$ python -q
>>> import numpy as np
>>> np.set_printoptions(precision=3, suppress=True, linewidth=140)
>>> feats = np.loadtxt("x.csv", delimiter=",")
>>> feats
array([[ 0.306, -0.851, -0.211, -0.34 , -0.018,  0.144],
       [ 0.245, -0.054,  0.509, -0.219, -0.435, -0.664],
       [-0.673, -0.465,  0.343,  0.229,  0.324, -0.235],
       [ 0.49 ,  0.061,  0.545, -0.013,  0.657,  0.167],
       [ 0.306, -0.047, -0.485,  0.414,  0.343, -0.616],
       [ 0.245, -0.224,  0.216,  0.783, -0.394,  0.274]])
>>> Uu, s, Vh = np.linalg.svd(feats, full_matrices=False)
>>> np.round(Uu.T @ feats @ Vh.T, 3) + 0
array([[1., 0., 0., 0., 0., 0.],
       [0., 1., 0., 0., 0., 0.],
       [0., 0., 1., 0., 0., 0.],
       [0., 0., 0., 1., 0., 0.],
       [0., 0., 0., 0., 1., 0.],
       [0., 0., 0., 0., 0., 1.]])
>>> s
array([1., 1., 1., 1., 1., 1.])
>>> x = np.array([4, 7, 2, 9, 1, 1])
>>> y = feats @ x
>>> c, lr = np.zeros(6), 1 / np.linalg.norm(feats, 2) ** 2
>>> for i in range(250):
...     c -= lr * feats.T @ (feats @ c - y)
...     if i % 50 == 0: print(i, round(np.linalg.norm(feats @ c - y), 3))
... 
0 0.0
50 0.0
100 0.0
150 0.0
200 0.0
>>> round(float(np.linalg.cond(feats)), 3)
1.0
>>> out = feats / np.sqrt((feats ** 2).mean(axis=1, keepdims=True))
>>> np.linalg.norm(out, axis=1)
array([2.449, 2.449, 2.449, 2.449, 2.449, 2.449])
>>> out[5]
array([ 0.6  , -0.548,  0.529,  1.917, -0.966,  0.672])
>>> np.linalg.matrix_rank(out) == np.linalg.matrix_rank(feats)
np.True_
>>> rng = np.random.default_rng(6)
>>> labels = rng.permutation(6)
>>> labels
array([2, 3, 0, 5, 4, 1])
>>> out = feats[labels][:, labels]
>>> round(float(np.linalg.det(out)), 3), round(np.linalg.det(feats[labels]), 3)
(-1.0, np.float64(1.0))
>>> print(np.allclose(out, feats))
False
>>> arr = np.load("sample6.npy")
>>> arr
array([[51,  0,  0, 35],
       [ 0,  0,  0,  0],
       [ 0, 23, 24,  2],
       [ 0,  7, 33,  0],
       [ 0,  0, 30,  0],
       [14,  0,  0,  0],
       [33,  5,  0, 50],
       [ 3,  0,  0,  0],
       [ 2,  0,  0,  4],
       [35,  0,  0, 40],
       [22,  0,  0, 16],
       [14,  0,  0,  0],
       [ 0,  0,  9,  0],
       [ 0,  1,  0,  0],
       [22,  9,  0, 42],
       [16,  0,  0,  8],
       [40,  0,  0, 28],
       [14,  0,  0,  0],
       [ 0, 13,  9, 13],
       [38,  0,  0, 23]])
>>> T = np.stack([arr, 3 * arr, arr[::-1]])
>>> print(T.shape)
(3, 20, 4)
>>> (T @ arr.T).shape
(3, 20, 20)
